$ python3 -q
>>> import numpy as np
>>> np.set_printoptions(suppress=True, linewidth=160)
>>> rng = np.random.default_rng(69111)
>>> theta = np.sort(rng.uniform(-2, 2, 15))
>>> M = np.c_[theta, theta ** 2, theta ** 3] @ np.array([[4, 2, 4], [0, 4, 2], [5, 4, 4]])
>>> M.round(3)
array([[-47.737, -19.86 , -31.819],
       [-36.295, -13.935, -24.004],
       [-17.322,  -5.093, -11.348],
       [-13.09 ,  -3.42 ,  -8.607],
       [ -9.613,  -2.197,  -6.387],
       [ -8.078,  -1.717,  -5.419],
       [ -5.459,  -1.017,  -3.781],
       [  0.046,   0.024,   0.046],
       [  0.646,   0.427,   0.691],
       [  2.612,   2.485,   2.985],
       [  3.654,   3.71 ,   4.182],
       [  5.959,   6.443,   6.745],
       [  9.09 ,  10.104,  10.095],
       [ 25.846,  28.712,  26.9  ],
       [ 40.502,  44.225,  40.939]])
>>> out = M / np.sqrt((M ** 2).mean(axis=1, keepdims=True))
>>> np.linalg.matrix_rank(out) == np.linalg.matrix_rank(M)
np.True_
>>> print(out[5].round(3))
[-1.416 -0.301 -0.95 ]
>>> basis = M[[6, 1]].astype(float)
>>> for _ in range(5):
...     z = np.linalg.norm(M[:, None] - basis, axis=-1).argmin(axis=1)
...     basis = np.array([M[z == j].mean(axis=0) for j in range(2)])
... 
>>> z
array([1, 1, 0, 0, 0, 0, 0, 0, 0, 0, 0, 0, 0, 0, 0])
>>> np.bincount(z)
array([13,  2])
>>> print(np.argsort(-np.linalg.norm(M, axis=0).round(6), kind="stable")[:3])
[0 2 1]
>>> round(float(np.linalg.norm(M, 2) / np.linalg.norm(M)), 3)
0.981
>>> x = np.array([-2, 2, 3])
>>> target = M @ x
>>> np.round(np.linalg.lstsq(M, target)[0], 3)
array([-2.,  2.,  3.])
>>> np.round(np.linalg.solve(M.T @ M, M.T @ target), 3)
array([-2.,  2.,  3.])
>>> np.round(np.linalg.pinv(M) @ M, 3) + 0
array([[1., 0., 0.],
       [0., 1., 0.],
       [0., 0., 1.]])
>>> target = target + 0.05 * rng.normal(size=15)
>>> target.round(3)
array([-39.699, -27.314,  -9.589,  -6.44 ,  -4.423,  -3.5  ,  -2.417,   0.085,   1.667,   8.759,  12.67 ,  21.161,  32.307,  86.405, 130.152])
>>> beta, *_ = np.linalg.lstsq(M, target)
>>> np.round(M.T @ (target - M @ beta), 3) + 0
array([0., 0., 0.])
>>> np.round(np.linalg.norm(target - M @ beta), 3)
np.float64(0.147)
>>> feats = np.diag(5 * np.array([-2, 0, -3, -3])) + np.array([[1, 1, 0, 2], [1, 1, 0, 1], [2, 2, 1, 2], [2, 2, 0, 1]])
>>> feats
array([[ -9,   1,   0,   2],
       [  1,   1,   0,   1],
       [  2,   2, -14,   2],
       [  2,   2,   0, -14]])
>>> np.round(np.linalg.eigvals(feats), 3)
array([-14.   ,   1.273,  -8.51 , -14.763])
>>> mat = np.load("arr.npy")
>>> mat
array([[-4.41 , -2.944,  3.268],
       [ 0.689, -0.103,  2.051],
       [ 3.062, -5.321,  3.631],
       [-1.318,  0.607,  5.024],
       [-1.305, -2.92 ,  1.816],
       [-3.367,  9.259,  1.311],
       [-4.185,  7.877,  4.475],
       [-1.351,  1.425, -3.913],
       [ 2.654,  2.305, -0.155],
       [ 0.826, -1.864, -1.287],
       [-2.239,  1.182,  1.182],
       [-3.99 ,  2.97 ,  2.106],
       [ 3.657, -1.484,  0.048],
       [ 4.643, -9.005, -1.009],
       [ 4.473, -5.874,  0.985],
       [-2.622,  7.772,  1.566],
       [-2.608,  1.406, -1.703],
       [-3.344, -3.685, -1.201]])
>>> x = np.array([-1, 2, -1])
>>> target = mat @ x
>>> print(np.round(np.linalg.pinv(mat) @ mat, 3) + 0)
[[1. 0. 0.]
 [0. 1. 0.]
 [0. 0. 1.]]
>>> np.round(np.linalg.solve(mat.T @ mat, mat.T @ target), 3)
array([-1.,  2., -1.])
>>> target = target + 0.02 * rng.normal(size=18)
>>> target.round(3)
array([ -4.727,  -3.006, -17.361,  -2.487,  -6.301,  20.564,  15.465,   8.133,   2.147,  -3.264,   3.379,   7.815,  -6.666, -21.64 , -17.239,  16.59 ,   7.113,
        -2.814])
>>> beta, *_ = np.linalg.lstsq(mat, target)
>>> beta.round()
array([-1.,  2., -1.])
>>> [round(float(np.linalg.norm(np.linalg.solve(mat.T @ mat + lam * np.eye(3), mat.T @ target))), 2) for lam in (0, 1, 10, 100)]
[2.45, 2.44, 2.36, 1.86]
>>> Xc = M - M.mean(axis=0)
>>> U, sig, VT = np.linalg.svd(Xc, full_matrices=False)
>>> (np.sign(U[:, 0]) == np.sign(U[0, 0])).astype(int)
array([1, 1, 1, 1, 1, 1, 1, 0, 0, 0, 0, 0, 0, 0, 0])
>>> np.round(sig ** 2 / (sig ** 2).sum(), 3) + 0
array([0.983, 0.017, 0.   ])
>>> np.searchsorted(np.cumsum(sig ** 2) / (sig ** 2).sum(), 0.9) + 1
np.int64(1)
>>> np.abs(VT[0]).argmax()
np.int64(0)
>>> d = np.linalg.norm(mat[:, None] - mat[None], axis=-1)
>>> d.mean(axis=1).argmax()
np.int64(13)
>>> round(np.linalg.norm(mat, 1), 3), round(float(np.linalg.norm(mat, np.inf)), 3)
(np.float64(68.003), 16.537)
>>> np.round(np.linalg.norm(mat) ** 2 / np.linalg.norm(mat, 2) ** 2, 3)
np.float64(1.389)
>>> np.round(np.linalg.norm(mat, axis=0), 3)
array([13.11 , 20.21 , 10.486])
>>> round(np.linalg.norm(mat, 2), 3)
np.float64(22.292)
>>> np.round(np.linalg.norm(mat, "nuc"), 3)
np.float64(41.877)
>>> np.round(mat[10] @ mat[7], 3)
np.float64(0.084)
>>> x = np.array([5, 1, 3])
>>> h = np.maximum(mat @ x, 0)
>>> print(h.round(3))
[ 0.     9.495 20.882  9.089  0.     0.     0.377  0.    15.11   0.     0.     0.    16.945 11.183 19.446  0.     0.     0.   ]
>>> np.round(np.maximum(mat @ x, 0) - np.maximum(-mat @ x, 0), 3)
array([-15.19 ,   9.495,  20.882,   9.089,  -3.997,  -3.643,   0.377, -17.069,  15.11 ,  -1.595,  -6.467, -10.662,  16.945,  11.183,  19.446,  -0.64 , -16.743,
       -24.008])
>>> basis = np.array([[-2, 3, 1], [-2, 3, 2]])
>>> J = np.repeat(basis, 26 // 2, axis=0)
>>> J = J + 0.05 * rng.normal(size=J.shape)
>>> J.round(3)
array([[-2.054,  3.083,  0.988],
       [-1.986,  3.093,  1.033],
       [-1.932,  2.979,  0.932],
       [-2.007,  3.045,  1.043],
       [-2.105,  2.945,  0.942],
       [-2.001,  2.987,  1.034],
       [-1.952,  3.023,  1.047],
       [-2.033,  3.114,  1.038],
       [-2.035,  2.987,  1.022],
       [-2.079,  3.   ,  0.974],
       [-2.015,  2.978,  1.038],
       [-2.069,  2.955,  1.058],
       [-2.016,  3.057,  0.936],
       [-1.996,  3.035,  1.94 ],
       [-1.978,  3.006,  2.004],
       [-2.074,  2.948,  2.048],
       [-2.075,  3.02 ,  1.985],
       [-1.974,  2.992,  1.951],
       [-2.009,  2.937,  2.051],
       [-2.043,  3.134,  1.979],
       [-2.058,  2.914,  2.005],
       [-2.   ,  2.956,  2.066],
       [-2.037,  2.949,  2.066],
       [-2.02 ,  3.092,  1.958],
       [-2.049,  2.948,  2.084],
       [-1.976,  2.987,  2.035]])
>>> out = J / np.linalg.norm(J, axis=1, keepdims=True)
>>> gram = out @ out.T
>>> print((gram - 2 * np.eye(26)).round(6).argmax(axis=1))
[12  7 12  5  9 10  1  3 10  4  5  8  2 23 25 20 17 13 22 23 15 18 24 19 22 14]
>>> np.round(np.linalg.norm(out, axis=1), 3)
array([1., 1., 1., 1., 1., 1., 1., 1., 1., 1., 1., 1., 1., 1., 1., 1., 1., 1., 1., 1., 1., 1., 1., 1., 1., 1.])
>>> gram[22].round(3)
array([0.966, 0.969, 0.964, 0.97 , 0.964, 0.971, 0.971, 0.968, 0.97 , 0.966, 0.971, 0.972, 0.963, 0.999, 1.   , 1.   , 1.   , 1.   , 1.   , 0.999, 1.   ,
       1.   , 1.   , 0.999, 1.   , 1.   ])
>>> np.round(np.degrees(np.arccos(np.clip(gram[22, 25], -1, 1))), 3)
np.float64(1.066)
>>> d = np.linalg.norm(J[:, None] - J[None], axis=-1)
>>> d.shape
(26, 26)
>>> d.mean(axis=1).argmax()
np.int64(2)
>>> d[:5, :5].round(3)
array([[0.   , 0.082, 0.17 , 0.081, 0.154],
       [0.082, 0.   , 0.162, 0.053, 0.211],
       [0.17 , 0.162, 0.   , 0.149, 0.177],
       [0.081, 0.053, 0.149, 0.   , 0.173],
       [0.154, 0.211, 0.177, 0.173, 0.   ]])
>>> Xc = J - J.mean(axis=0)
>>> evecs = np.linalg.svd(Xc)[2][:2]
>>> out = Xc - Xc @ evecs.T @ evecs
>>> print(round(float(np.linalg.norm(out) / np.linalg.norm(Xc)), 3))
0.079
>>> print(np.round(np.diag(evecs.T @ evecs), 3))
[0.045 0.955 1.   ]
>>> np.round(out.std(axis=0), 3) + 0
array([0.04 , 0.009, 0.   ])
>>> P = J @ np.linalg.solve(J.T @ J, J.T)
>>> np.round(np.linalg.eigvalsh(P), 3) + 0
array([0., 0., 0., 0., 0., 0., 0., 0., 0., 0., 0., 0., 0., 0., 0., 0., 0., 0., 0., 0., 0., 0., 0., 1., 1., 1.])
>>> gram = np.cov(J, rowvar=False)
>>> gram.shape
(3, 3)
>>> print(np.argsort(-J.std(axis=0).round(6), kind="stable"))
[2 1 0]
>>> np.round(J.std(axis=0), 3)
array([0.041, 0.059, 0.505])
>>> A = np.array([[0, 0, 2], [1, 0, 0], [0, 0, 2], [0, 1, 2]])
>>> A
array([[0, 0, 2],
       [1, 0, 0],
       [0, 0, 2],
       [0, 1, 2]])
>>> P = A @ np.linalg.solve(A.T @ A, A.T)
>>> np.diag(P)
array([0.5, 1. , 0.5, 1. ])
>>> P
array([[0.5, 0. , 0.5, 0. ],
       [0. , 1. , 0. , 0. ],
       [0.5, 0. , 0.5, 0. ],
       [0. , 0. , 0. , 1. ]])
>>> print(P @ A[:, 1])
[0. 0. 0. 1.]
>>> np.allclose(P @ P, P)
True
>>> (np.eye(4) - P) @ A
array([[0., 0., 0.],
       [0., 0., 0.],
       [0., 0., 0.],
       [0., 0., 0.]])
